% ipython --no-banner

In [1]: import numpy as np

In [2]: np.set_printoptions(precision=1, suppress=True, linewidth=200)

In [3]: def tidy(a):
   ...:     return np.round(a, 1) + 0
   ...: 

In [4]: data = np.load("layer8.npy")

In [5]: print(tidy(data))
[[-0.4 -3.5  0.3  1.5 -1.1]
 [ 1.6 -0.5  3.3 -0.4  1.5]
 [ 3.2  0.6 -0.5  0.8 -2.1]
 [-1.4  0.8  2.  -1.  -2.9]
 [ 0.8 -1.6 -1.  -3.5 -0.3]]

In [6]: q = data.astype(float).copy()

In [7]: for j in range(5):
   ...:     q[:, j] -= q[:, :j] @ (q[:, :j].T @ q[:, j])
   ...:     q[:, j] /= np.linalg.norm(q[:, j])
   ...: 

In [8]: print(tidy(q.T @ q))
[[1. 0. 0. 0. 0.]
 [0. 1. 0. 0. 0.]
 [0. 0. 1. 0. 0.]
 [0. 0. 0. 1. 0.]
 [0. 0. 0. 0. 1.]]

In [9]: print(tidy(q.T @ data))
[[4. 0. 0. 0. 0.]
 [0. 4. 0. 0. 0.]
 [0. 0. 4. 0. 0.]
 [0. 0. 0. 4. 0.]
 [0. 0. 0. 0. 4.]]

In [10]: print(tidy(q))
[[-0.1 -0.9  0.1  0.4 -0.3]
 [ 0.4 -0.1  0.8 -0.1  0.4]
 [ 0.8  0.1 -0.1  0.2 -0.5]
 [-0.4  0.2  0.5 -0.3 -0.7]
 [ 0.2 -0.4 -0.2 -0.9 -0.1]]

In [11]: A = np.loadtxt("out19.csv", delimiter=",")

In [12]: print(A)
[[-2.  1.  1. -2.  3.]
 [ 1. -2.  1. -2.  3.]
 [ 1.  1. -2. -2.  3.]
 [-2. -2. -2.  1. -6.]
 [ 3.  3.  3. -6.  6.]]

In [13]: q, evecs = np.linalg.qr(A[:, :2])[0], np.linalg.qr(A[:, 2:])[0]

In [14]: sv = np.linalg.svd(q.T @ evecs, compute_uv=False)

In [15]: print((sv > 0.9).sum())
0

In [16]: print(tidy(np.linalg.norm(q @ q.T - evecs @ evecs.T, 2)))
1.0

In [17]: print(tidy(sv))
[0.8 0. ]

In [18]: J = np.loadtxt("dump.csv", delimiter=",")

In [19]: print(J)
[[-1.  0. -3.  2.  0.]
 [ 0. -1.  0. -3.  2.]
 [-3.  0. -1.  0. -3.]
 [ 2. -3.  0. -1.  0.]
 [ 0.  2. -3.  0. -1.]]

In [20]: vec = np.array([9, 7, 6, 2, 2])

In [21]: target = J @ vec

In [22]: print(target)
[-23.  -9. -39.  -5.  -6.]

In [23]: print(tidy(np.linalg.solve(J, J[:, 3])))
[0. 0. 0. 1. 0.]

In [24]: print(tidy(np.linalg.solve(J, target + J[:, 1])))
[9. 8. 6. 2. 2.]

In [25]: print(tidy(np.linalg.solve(J.T, J[3])))
[0. 0. 0. 1. 0.]

In [26]: f = np.array([2, 1, 0, 1, 2])

In [27]: other = J + np.outer(f, np.eye(5)[1])

In [28]: print(np.linalg.matrix_rank(other - J))
1

In [29]: print(tidy(np.linalg.det(other) / np.linalg.det(J)), tidy(1 + np.linalg.solve(J, f)[1]))
0.8 0.8

In [30]: X = np.load("w.npy")

In [31]: print(X)
[[9 0 0 0 0 0 0]
 [4 7 0 0 0 0 0]
 [5 4 4 0 0 0 0]
 [1 8 4 3 0 0 0]
 [8 7 3 2 6 0 0]
 [5 5 8 5 2 0 0]
 [4 1 2 1 4 7 5]]

In [32]: # triangular

In [33]: other = X / np.linalg.norm(X, axis=1, keepdims=True)

In [34]: C2 = other @ other.T

In [35]: print(tidy(C2))
[[1.  0.5 0.7 0.1 0.6 0.4 0.4]
 [0.5 1.  0.8 0.8 0.8 0.6 0.3]
 [0.7 0.8 1.  0.7 0.8 0.9 0.4]
 [0.1 0.8 0.7 1.  0.7 0.8 0.2]
 [0.6 0.8 0.8 0.7 1.  0.8 0.5]
 [0.4 0.6 0.9 0.8 0.8 1.  0.4]
 [0.4 0.3 0.4 0.2 0.5 0.4 1. ]]

In [36]: U, sv, vt = np.linalg.svd(X)

In [37]: print(np.argmax(sv[:-1] / (sv[1:] + 1e-6)) + 1)
6

In [38]: other = U[:, :6] @ np.diag(sv[:6]) @ vt[:6]

In [39]: print(np.linalg.matrix_rank(other))
6

In [40]: print(tidy(np.abs(X - other).max()))
0.0

In [41]: print(tidy(np.linalg.norm(X - other) / np.linalg.norm(X)))
0.0

In [42]: print(np.linalg.matrix_rank(X, rtol=0.05))
6

In [43]: print(tidy(other))
[[9. 0. 0. 0. 0. 0. 0.]
 [4. 7. 0. 0. 0. 0. 0.]
 [5. 4. 4. 0. 0. 0. 0.]
 [1. 8. 4. 3. 0. 0. 0.]
 [8. 7. 3. 2. 6. 0. 0.]
 [5. 5. 8. 5. 2. 0. 0.]
 [4. 1. 2. 1. 4. 7. 5.]]

In [44]: rk = np.linalg.matrix_rank(X)

In [45]: print(rk)
6

In [46]: N = np.linalg.svd(X)[2][rk:].T

In [47]: print([int(np.linalg.matrix_rank(np.delete(X, i, axis=0))) for i in range(7)])
[6, 6, 6, 6, 6, 6, 5]

In [48]: print(tidy(N[:, 0] / N[np.abs(N[:, 0]).round(6).argmax(), 0]))
[ 0.   0.   0.   0.   0.  -0.7  1. ]

In [49]: print(np.allclose(X @ N, 0))
True

In [50]: print(np.trace(X))
34

In [51]: print(np.linalg.matrix_power(X, 4))
[[ 6561     0     0     0     0     0     0]
 [ 8320  2401     0     0     0     0     0]
 [10673  2860   256     0     0     0     0]
 [14172  6800   700    81     0     0     0]
 [31151 13515  2480   810  1296     0     0]
 [25844 11733  1916   387   432     0     0]
 [44986 26727  9352  3443  3958   875   625]]

In [52]: print(tidy(np.abs(np.linalg.eigvals(X)).max()))
9.0

In [53]: print(tidy(np.linalg.det(X)))
0.0

In [54]: M = np.loadtxt("data.csv", delimiter=",")

In [55]: print(M)
[[-1.   0.7 -1.7]
 [-1.   1.  -2. ]
 [-1.   0.9 -1.9]
 [-1.   0.8 -1.8]
 [-1.   0.6 -1.6]
 [-1.   1.  -2. ]
 [-1.   2.3 -3.3]
 [-1.   0.8 -1.8]
 [-1.  -0.2 -0.8]
 [-1.   0.  -1. ]
 [-1.  -0.1 -0.9]
 [-1.   0.3 -1.3]
 [-1.   2.1 -3.1]
 [-1.   0.4 -1.4]
 [-1.   1.9 -2.9]
 [-1.   2.4 -3.4]
 [-1.   0.7 -1.7]
 [-1.   1.1 -2.1]
 [-1.   0.6 -1.6]
 [-1.   1.7 -2.7]
 [-1.   1.5 -2.5]
 [-1.  -0.9 -0.1]
 [-1.   0.3 -1.3]
 [-1.   2.6 -3.6]
 [-1.   1.1 -2.1]
 [-1.   0.1 -1.1]
 [-1.   2.3 -3.3]
 [-1.   1.2 -2.2]]

In [56]: # rows and columns are dependent

In [57]: print(np.linalg.matrix_rank(M, rtol=0.1))
2

In [58]: print(tidy(np.linalg.norm(M, 2) / np.linalg.norm(M)))
1.0

In [59]: print(np.argsort(-np.linalg.norm(M, axis=0).round(6), kind="stable")[:3])
[2 1 0]

In [60]: print(np.linalg.cond(M) > 100)
True

In [61]: print(np.linalg.lstsq(M[:-1].T, M[-1])[2])
2

In [62]: print(np.unique(M.round(6), axis=0).shape)
(21, 3)

In [63]: print(tidy(M @ np.linalg.pinv(M) @ M))
[[-1.   0.7 -1.7]
 [-1.   1.  -2. ]
 [-1.   0.9 -1.9]
 [-1.   0.8 -1.8]
 [-1.   0.6 -1.6]
 [-1.   1.  -2. ]
 [-1.   2.3 -3.3]
 [-1.   0.8 -1.8]
 [-1.  -0.2 -0.8]
 [-1.   0.  -1. ]
 [-1.  -0.1 -0.9]
 [-1.   0.3 -1.3]
 [-1.   2.1 -3.1]
 [-1.   0.4 -1.4]
 [-1.   1.9 -2.9]
 [-1.   2.4 -3.4]
 [-1.   0.7 -1.7]
 [-1.   1.1 -2.1]
 [-1.   0.6 -1.6]
 [-1.   1.7 -2.7]
 [-1.   1.5 -2.5]
 [-1.  -0.9 -0.1]
 [-1.   0.3 -1.3]
 [-1.   2.6 -3.6]
 [-1.   1.1 -2.1]
 [-1.   0.1 -1.1]
 [-1.   2.3 -3.3]
 [-1.   1.2 -2.2]]

In [64]: print(np.abs(np.diag(np.linalg.qr(M)[1])) > 1e-9)
[ True  True False]
